>>> import numpy as np
>>> np.set_printoptions(suppress=True, linewidth=160)
>>> M = np.array([[-12, -4, 4], [0, 0, 0], [-21, -7, 7]])
>>> hat = np.triu(np.array([[0, -2, -4], [5, 5, 5], [-4, 4, 0]]), 1) + np.eye(3)
>>> Y = hat @ M @ np.linalg.inv(hat)
>>> round(np.linalg.det(Y), 3)
np.float64(-0.0)
>>> Y
array([[  72.,  168., -576.],
       [-105., -245.,  840.],
       [ -21.,  -49.,  168.]])
>>> np.linalg.cond(Y) > 100
np.True_
>>> [round(float(x), 3) for x in np.linalg.svd(Y, compute_uv=False)[:3]]
[1083.005, 0.0, 0.0]
>>> np.linalg.matrix_rank(Y, rtol=0.1)
np.int64(1)
>>> np.round(np.linalg.norm(Y, 2) / np.linalg.norm(Y), 3)
np.float64(1.0)
>>> left, s, Vt = np.linalg.svd(M)
>>> evecs = Vt[:(s > 1e-8).sum()]
>>> rng = np.random.default_rng(85)
>>> vec = M[2] + 3 * M[0] + rng.integers(2) * np.eye(3)[0]
>>> vec
array([-56., -19.,  19.])
>>> np.linalg.matrix_rank(np.vstack([M, vec]))
np.int64(2)
>>> M[0] @ M[2]
np.int64(308)
>>> print(round(np.linalg.norm(M, "nuc"), 3))
26.739
>>> round(np.linalg.norm(M, 1), 3), round(float(np.linalg.norm(M, np.inf)), 3)
(np.float64(33.0), 35.0)
>>> round(float(np.linalg.norm(M[0], 1)), 3), np.round(np.linalg.norm(M[0], np.inf), 3)
(20.0, np.float64(12.0))
>>> print(np.round(np.linalg.norm(M, axis=0), 3))
[24.187  8.062  8.062]
>>> K = np.array([[4.0, 0.0, 0.0, 3.0],
...     [0.0, 4.0, 3.0, 0.0],
...     [0.0, 3.0, 4.0, 0.0],
...     [3.0, 0.0, 0.0, 4.0]])
>>> idx = rng.permutation(4)
>>> idx
array([2, 0, 3, 1])
>>> Y = K[idx][:, idx]
>>> np.diag(Y)
array([4., 4., 4., 4.])
>>> Y
array([[4., 0., 0., 3.],
       [0., 4., 3., 0.],
       [0., 3., 4., 0.],
       [3., 0., 0., 4.]])
>>> print(np.trace(Y))
16.0
